$ ipython --no-banner

In [1]: import numpy as np

In [2]: np.set_printoptions(precision=2, suppress=True, linewidth=120)

In [3]: rng = np.random.default_rng(4599)

In [4]: A = rng.normal(size=(24, 5))

In [5]: A = 5 * A / np.linalg.norm(A, axis=1, keepdims=True)

In [6]: A
Out[6]: 
array([[-1.43,  1.57,  0.57, -1.95, -4.04],
       [ 0.52,  1.04, -1.57,  1.79,  4.24],
       [-0.52,  0.03,  2.39, -1.52, -4.09],
       [-0.14,  1.08,  2.39,  3.5 ,  2.41],
       [ 2.75,  2.09,  1.41,  3.24, -0.78],
       [-0.27,  0.99, -0.85,  1.35,  4.63],
       [-2.9 , -1.53, -2.83, -2.5 ,  0.18],
       [-0.37, -3.59, -0.91, -1.32,  3.07],
       [-1.72, -0.85, -1.49, -3.71,  2.31],
       [ 0.28,  2.83, -3.4 ,  1.54,  1.72],
       [ 2.9 ,  2.61, -2.69,  1.56,  0.34],
       [ 2.22, -0.09, -3.9 , -1.61,  1.5 ],
       [-0.4 ,  1.82, -3.99, -1.75,  1.6 ],
       [-0.91, -2.71, -1.32, -1.64,  3.52],
       [ 0.4 , -2.92,  3.55, -1.35, -1.37],
       [-3.51,  1.03, -1.5 , -0.79, -2.95],
       [ 1.31,  2.49, -0.63, -2.12, -3.5 ],
       [ 3.76, -0.4 ,  1.84, -1.59,  2.18],
       [-0.76,  2.31,  1.66, -4.02,  0.41],
       [ 0.34, -1.3 ,  3.63, -3.16,  0.17],
       [-2.58,  1.62, -3.31,  0.48, -2.12],
       [-2.98, -1.69, -2.4 , -0.63,  2.66],
       [ 3.68,  0.79, -1.96,  2.2 ,  1.46],
       [-0.25,  3.51,  0.46,  3.52,  0.14]])

In [7]: C2 = np.cov(A, rowvar=False)

In [8]: A.std(axis=0)
Out[8]: array([1.98, 1.92, 2.29, 2.21, 2.48])

In [9]: np.argwhere(np.triu(np.abs(np.corrcoef(A.T)) > 0.8, 1))
Out[9]: array([], shape=(0, 2), dtype=int64)

In [10]: np.linalg.eigvalsh(C2)[::-1]
Out[10]: array([8.2 , 7.03, 5.56, 2.73, 1.42])

In [11]: round(float(np.corrcoef(A[:, 0], A[:, 1])[0, 1]), 2)
Out[11]: 0.2

In [12]: C2
Out[12]: 
array([[ 4.1 ,  0.81,  0.79,  1.45,  0.79],
       [ 0.81,  3.83, -0.73,  2.01, -1.35],
       [ 0.79, -0.73,  5.47, -0.37, -1.52],
       [ 1.45,  2.01, -0.37,  5.12,  1.12],
       [ 0.79, -1.35, -1.52,  1.12,  6.42]])

In [13]: np.median(A, axis=0)
Out[13]: array([-0.26,  1.01, -1.12, -1.34,  0.93])

In [14]: Q, vecs = np.linalg.qr(C2[:, :3])[0], np.linalg.qr(C2[:, 3:])[0]

In [15]: sv = np.linalg.svd(Q.T @ vecs, compute_uv=False)

In [16]: round(float(np.linalg.norm(Q @ Q.T - vecs @ vecs.T, 2)), 2)
Out[16]: 1.0

In [17]: C = A[[20, 23]].astype(float)

In [18]: for _ in range(4):
    ...:     labels = np.linalg.norm(A[:, None] - C, axis=-1).argmin(axis=1)
    ...:     C = np.array([A[labels == j].mean(axis=0) for j in range(2)])
    ...: 

In [19]: labels
Out[19]: array([0, 1, 0, 1, 1, 1, 0, 0, 0, 1, 1, 0, 0, 0, 0, 0, 0, 1, 0, 0, 0, 0, 1, 1])

In [20]: C
Out[20]: 
array([[-0.92, -0.25, -0.7 , -1.84, -0.18],
       [ 1.47,  1.62, -0.48,  1.9 ,  1.81]])

In [21]: r0, g = A[8], A[16]

In [22]: round(r0 @ g, 2)
Out[22]: np.float64(-3.65)

In [23]: round(float(r0 @ r0), 2)
Out[23]: 25.0

In [24]: pr = (r0 @ g) / (r0 @ r0) * r0

In [25]: g - pr
Out[25]: array([ 1.06,  2.36, -0.85, -2.66, -3.16])

In [26]: np.linalg.matrix_rank(np.outer(r0, g))
Out[26]: np.int64(1)

In [27]: round(float((g - pr) @ r0), 2)
Out[27]: -0.0

In [28]: W0 = np.loadtxt("a.csv", delimiter=",")

In [29]: W0.round(2) + 0
Out[29]: 
array([[-0.3 ,  0.33,  0.88, -0.16],
       [-0.71,  0.07, -0.14,  0.69],
       [-0.35,  0.63, -0.45, -0.52],
       [ 0.53,  0.7 ,  0.  ,  0.48]])

In [30]: vec = np.array([3, 0, 2, 3])

In [31]: y = W0 @ vec

In [32]: beta, lr = np.zeros(4), 1 / np.linalg.norm(W0, 2) ** 2

In [33]: for i in range(3):
    ...:     beta -= lr * W0.T @ (W0 @ beta - y)
    ...:     if i % 1 == 0: print(i, round(np.linalg.norm(W0 @ beta - y), 2))
    ...: 
0 0.0
1 0.0
2 0.0

In [34]: round(np.linalg.cond(W0), 2)
Out[34]: np.float64(1.0)

In [35]: F = np.load("case17.npy")

In [36]: F
Out[36]: 
array([[ 0,  0],
       [ 0, -1]])

In [37]: # 2 blocks once reordered

In [38]: round(float(np.linalg.norm(F, 2) / np.linalg.norm(F)), 2)
Out[38]: 1.0

In [39]: C2 = F.T @ F

In [40]: np.trace(C2), (F ** 2).sum()
Out[40]: (np.int64(1), np.int64(1))

In [41]: np.linalg.eigvalsh(C2)[::-1]
Out[41]: array([1., 0.])

In [42]: np.linalg.svd(F, compute_uv=False) ** 2
Out[42]: array([1., 0.])

In [43]: (F @ F.T).shape
Out[43]: (2, 2)

In [44]: np.diag(C2)
Out[44]: array([0, 1])

In [45]: np.allclose(F[:-1].T @ np.linalg.lstsq(F[:-1].T, F[-1])[0], F[-1])
Out[45]: False
